In [1]: import numpy as np

In [2]: np.set_printoptions(precision=2, suppress=True, linewidth=100)

In [3]: M = np.load("layer18.npy")

In [4]: print(M)
[[ 0.7  -0.1   1.1   0.3  -0.4  -0.8 ]
 [ 0.38  0.9   0.2  -0.8  -1.    0.  ]
 [ 0.32  1.5   0.1   0.7   1.1  -0.5 ]
 [ 0.52  0.    0.2  -0.2  -1.8  -0.6 ]
 [ 0.13 -2.3  -0.4  -0.9  -1.3   0.2 ]
 [ 0.54  0.3   0.2  -0.6   0.1  -0.5 ]
 [-1.73 -0.2  -0.2   0.7   0.4   0.9 ]
 [-1.82  1.2  -0.4  -0.9  -0.3   2.4 ]
 [ 0.7  -0.2   0.5   0.4  -0.2  -0.8 ]
 [ 0.18  1.9  -0.5   0.6  -0.2  -0.4 ]
 [ 1.11 -1.   -0.7   1.1  -0.4  -1.2 ]
 [ 1.03 -1.   -1.    0.6   0.8  -0.8 ]
 [-0.76 -0.2   0.7  -0.9  -1.5   1.2 ]
 [ 0.66  0.9   0.8   0.1   0.2  -0.7 ]]

In [5]: hat = M @ np.linalg.solve(M.T @ M, M.T)

In [6]: print(np.round(np.linalg.eigvalsh(hat), 2) + 0)
[0. 0. 0. 0. 0. 0. 0. 0. 1. 1. 1. 1. 1. 1.]

In [7]: print(np.trace(hat))
6.0

In [8]: print(np.allclose(hat @ hat, hat))
True

In [9]: A2 = np.c_[M[:, :1] @ np.array([[0]]), np.array([4, -7, -3, 1, 5, 1, 8, -7, 9, -2, 5, -7, 1, -8])]

In [10]: print(A2)
[[ 0.  4.]
 [ 0. -7.]
 [ 0. -3.]
 [ 0.  1.]
 [ 0.  5.]
 [ 0.  1.]
 [ 0.  8.]
 [ 0. -7.]
 [ 0.  9.]
 [ 0. -2.]
 [ 0.  5.]
 [ 0. -7.]
 [ 0.  1.]
 [ 0. -8.]]

In [11]: print(np.linalg.norm(np.linalg.qr(M)[0].T @ A2, axis=0) ** 2 / ((A2 ** 2).sum(axis=0) + 1e-12))
[0.  0.7]

In [12]: print(np.linalg.matrix_rank(np.c_[M, A2]))
7

In [13]: vec = np.array([2, 0, -1, 0, 1, -1])

In [14]: target = M @ vec

In [15]: print(np.round(np.linalg.lstsq(M, target)[0], 2) + 0)
[ 2.  0. -1.  0.  1. -1.]

In [16]: print(target)
[ 0.7  -0.44  2.14 -0.36 -0.84  1.48 -3.76 -5.94  1.5   1.06  3.72  4.66 -4.92  1.42]

In [17]: print(np.round(np.linalg.solve(M.T @ M, M.T @ target), 2) + 0)
[ 2.  0. -1.  0.  1. -1.]

In [18]: rng = np.random.default_rng(4)

In [19]: target = target + 0.02 * rng.normal(size=14)

In [20]: print(target)
[ 0.69 -0.44  2.17 -0.35 -0.87  1.48 -3.77 -5.94  1.47  1.06  3.72  4.69 -4.91  1.43]

In [21]: beta, *_ = np.linalg.lstsq(M, target)

In [22]: print(beta)
[ 2.03  0.01 -1.01  0.01  1.   -0.98]

In [23]: print(beta.round())
[ 2.  0. -1.  0.  1. -1.]

In [24]: print([round(float(np.linalg.norm(np.linalg.solve(M.T @ M + lam * np.eye(6), M.T @ target))), 2) for lam in (0, 1, 10, 100)])
[2.66, 2.35, 1.57, 0.44]

In [25]: print(np.round(np.linalg.norm(target - M @ beta), 2))
0.05

In [26]: print(np.round(M.T @ (target - M @ beta), 2) + 0)
[0. 0. 0. 0. 0. 0.]

In [27]: w1 = np.array([[2, 2, 2, -1, 2, 0],
    ...:     [2, -2, 0, -2, -1, 0],
    ...:     [1, 1, 1, -2, 1, 1],
    ...:     [1, 0, 1, -1, -2, 0],
    ...:     [-1, 1, 1, 0, -1, -2],
    ...:     [1, -2, -2, 0, 2, 0]])

In [28]: beta = np.array([0, -1, -1, 0, -1, 0])

In [29]: H = np.maximum(M @ w1 + beta, 0)

In [30]: print((H > 0).astype(int))
[[1 1 1 0 0 1]
 [1 0 0 0 1 1]
 [1 0 1 0 0 0]
 [1 0 0 0 1 1]
 [0 1 0 1 1 1]
 [1 1 1 0 1 0]
 [0 0 0 1 0 0]
 [1 0 0 1 1 1]
 [1 1 1 0 0 1]
 [1 0 1 0 0 0]
 [0 1 1 1 0 1]
 [0 1 1 1 0 0]
 [1 0 0 1 1 1]
 [1 1 1 0 0 1]]

In [31]: print(np.linalg.matrix_rank(H))
6

In [32]: basis = np.array([[-1, 1], [-2, 0], [2, 1], [-1, -3], [-3, 3], [-2, 1]])

In [33]: print((H @ basis).round(6).argmax(axis=1))
[1 1 1 1 1 1 0 1 1 1 1 1 1 1]

In [34]: K = np.loadtxt("m.csv", delimiter=",")

In [35]: print(K)
[[ 1.  2.  0.  0.  0.]
 [ 1.  3.  0.  0.  0.]
 [ 0.  0. -2.  2.  1.]
 [ 0.  0. -4. -3.  1.]
 [ 0.  0.  4. -3.  1.]]

In [36]: t3 = np.stack([K, 4 * K, K[::-1]])

In [37]: print(np.linalg.matrix_rank(t3.reshape(3, -1)))
2

In [38]: print(t3.shape)
(3, 5, 5)

In [39]: print(np.einsum("bij,cij->bc", t3, t3))
[[  76.  304.    9.]
 [ 304. 1216.   36.]
 [   9.   36.   76.]]

In [40]: print(t3.sum(axis=0))
[[  5.  10.   4.  -3.   1.]
 [  5.  15.  -4.  -3.   1.]
 [  0.   0. -12.  12.   6.]
 [  1.   3. -20. -15.   5.]
 [  1.   2.  20. -15.   5.]]

In [41]: print(np.linalg.norm(t3, axis=(1, 2)))
[ 8.72 34.87  8.72]

In [42]: print(np.linalg.det(t3))
[   40. 40960.    40.]

In [43]: print(round(float(np.linalg.det(K.T)), 2))
40.0

In [44]: print(np.einsum("ij,ji->", K, K))
14.0

In [45]: print(round(float(np.linalg.eigvals(K).sum().real), 2))
-0.0

In [46]: print(np.einsum("ii->", K))
0.0

In [47]: A2 = np.array([[-5, 5, -5, -1],
    ...:     [-4, -2, 2, 4],
    ...:     [-1, 3, 5, 2],
    ...:     [-2, -1, -3, 2],
    ...:     [-4, -4, -3, 5]])

In [48]: basis = np.array([[3, -5, -2, 2, -2],
    ...:     [4, 3, -1, -1, -2],
    ...:     [-2, -4, 5, -5, 1],
    ...:     [1, 0, 5, -2, 2]])

In [49]: J = A2 @ basis + 0.1 * rng.normal(size=(5, 5))

In [50]: print(J)
[[ 13.85  60.23 -25.19  12.11  -7.03]
 [-20.09   5.93  39.93 -23.96  21.99]
 [  1.15  -6.18  34.   -34.09   5.08]
 [ -2.21  18.97   0.02   7.85   7.1 ]
 [-16.98  20.1   22.1    0.9   22.92]]

In [51]: def softmax(z):
    ...:     e = np.exp(z - z.max(axis=-1, keepdims=True))
    ...:     return e / e.sum(axis=-1, keepdims=True)
    ...: 

In [52]: print(np.round(softmax(J[2] + -3), 2) + 0)
[0. 0. 1. 0. 0.]

In [53]: print(np.round(softmax(10 * J[2]), 2) + 0)
[0. 0. 1. 0. 0.]

In [54]: print(np.round(softmax(J[2]), 2) + 0)
[0. 0. 1. 0. 0.]

In [55]: scores = J @ J.T / np.sqrt(5)

In [56]: print(np.round(softmax(scores + np.triu(np.full(scores.shape, -np.inf), 1)), 2) + 0)
[[1. 0. 0. 0. 0.]
 [0. 1. 0. 0. 0.]
 [0. 0. 1. 0. 0.]
 [1. 0. 0. 0. 0.]
 [0. 1. 0. 0. 0.]]

In [57]: print(np.round(softmax(scores), 2) + 0)
[[1. 0. 0. 0. 0.]
 [0. 1. 0. 0. 0.]
 [0. 0. 1. 0. 0.]
 [1. 0. 0. 0. 0.]
 [0. 1. 0. 0. 0.]]

In [58]: print(softmax(scores).round(6).argmax(axis=1))
[0 1 2 0 1]

In [59]: arr = np.array([[-1, 0, 0, 0, 0],
    ...:     [-2, 2, 0, 0, 0],
    ...:     [-1, 2, -1, 0, 0],
    ...:     [2, 2, 2, 2, 0],
    ...:     [-2, 2, 2, -2, 2]])

In [60]: print(arr)
[[-1  0  0  0  0]
 [-2  2  0  0  0]
 [-1  2 -1  0  0]
 [ 2  2  2  2  0]
 [-2  2  2 -2  2]]

In [61]: print(np.linalg.matrix_rank(arr - arr[0, 0] * np.eye(5)))
4

In [62]: print(np.sort(np.linalg.eigvals(arr)))
[-1. -1.  2.  2.  2.]

In [63]: ev, V = np.linalg.eig(arr)

In [64]: print(np.sort(np.linalg.eigvals(arr @ arr)))
[1. 1. 4. 4. 4.]

In [65]: print(np.sort(np.linalg.eigvals(arr.T)))
[-1. -1.  2.  2.  2.]

In [66]: print(arr @ V[:, 0] - ev[0] * V[:, 0])
[0. 0. 0. 0. 0.]

In [67]: print(ev)
[ 2.  2. -1.  2. -1.]

In [68]: data = np.triu(rng.random((4, 4)) < 0.6, 1).astype(int)

In [69]: data = data + data.T

In [70]: print(data)
[[0 0 0 1]
 [0 0 1 1]
 [0 1 0 0]
 [1 1 0 0]]

In [71]: # symmetric, so the eigenvalues are real

In [72]: ev, V = np.linalg.eig(data)

In [73]: print(ev)
[-1.62 -0.62  1.62  0.62]

In [74]: print(np.round(data @ V[:, 0] - ev[0] * V[:, 0], 2) + 0)
[0. 0. 0. 0.]

In [75]: print(np.sort(np.linalg.eigvals(data.T)))
[-1.62 -0.62  0.62  1.62]

In [76]: print(np.sort(np.linalg.eigvals(data @ data)))
[0.38 0.38 2.62 2.62]
